$ ipython --no-banner

In [1]: import numpy as np

In [2]: from numpy import linalg as LA

In [3]: np.set_printoptions(precision=3, suppress=True, linewidth=120, sign=" ")

In [4]: def tidy(a):
   ...:     return np.round(a, 3) + 0
   ...: 

In [5]: W0 = np.loadtxt("m.csv", delimiter=",")

In [6]: print(W0)
[[ 5.  7.  2.  4.]
 [ 0.  1.  0.  0.]
 [ 4.  6.  6.  4.]
 [ 2.  7.  9.  9.]]

In [7]: x = np.array([-3, -2, -1, -3])

In [8]: y = W0 @ x

In [9]: print(y)
[-43.  -2. -42. -56.]

In [10]: print(tidy(LA.solve(W0, y)))
[-3. -2. -1. -3.]

In [11]: print(tidy(LA.solve(W0.T, W0[3])))
[ 0.  0.  0.  1.]

In [12]: print(tidy(LA.solve(W0, 5 * y)))
[-15. -10.  -5. -15.]

In [13]: Y = np.array([[2, 2, -1, 2], [1, -1, 1, -2], [1, 0, 0, 2], [1, -1, 2, 0]])

In [14]: Y[-1] = Y[0]

In [15]: M = Y + 0.05 * np.eye(4)

In [16]: print(M)
[[ 2.05  2.   -1.    2.  ]
 [ 1.   -0.95  1.   -2.  ]
 [ 1.    0.    0.05  2.  ]
 [ 2.    2.   -1.    2.05]]

In [17]: print(tidy(np.trace(M)))
3.2

In [18]: print(np.allclose(M @ M.T, M.T @ M))
False

In [19]: print((M + M.T) / 2)
[[ 2.05  1.5   0.    2.  ]
 [ 1.5  -0.95  0.5   0.  ]
 [ 0.    0.5   0.05  0.5 ]
 [ 2.    0.    0.5   2.05]]

In [20]: print(tidy(LA.det(M)))
0.153

In [21]: print(tidy(np.abs(LA.eigvals(M)).max()))
3.05

In [22]: print(tidy(np.sort(np.abs(LA.eigvals(M)))))
[ 0.05   1.001  1.001  3.05 ]

In [23]: q, V = LA.qr(M[:, :1])[0], LA.qr(M[:, 1:])[0]

In [24]: s = LA.svd(q.T @ V, compute_uv=False)

In [25]: print(tidy(LA.norm(q @ q.T - V @ V.T, 2)))
1.0

In [26]: rng = np.random.default_rng(778)

In [27]: idx = rng.permutation(4)

In [28]: print(idx)
[ 0  2  3  1]

In [29]: Y = M[idx][:, idx]

In [30]: print(Y)
[[ 2.05 -1.    2.    2.  ]
 [ 1.    0.05  2.    0.  ]
 [ 2.   -1.    2.05  2.  ]
 [ 1.    1.   -2.   -0.95]]

In [31]: print(np.diag(Y))
[ 2.05  0.05  2.05 -0.95]

In [32]: print(tidy(np.trace(Y)))
3.2

In [33]: x = np.array([-1, 2, -1, -7])

In [34]: print(Y @ np.eye(4)[2])
[ 2.    2.    2.05 -2.  ]

In [35]: print(Y @ np.ones(4))
[ 5.05  3.05  5.05 -0.95]

In [36]: print(np.sign((Y @ x).round(6)))
[-1. -1. -1.  1.]

In [37]: print(tidy((Y * x).sum(axis=1)))
[-20.05  -2.9  -20.05   9.65]

In [38]: print(LA.norm(Y @ x) <= LA.norm(Y, 2) * LA.norm(x) + 1e-9)
True
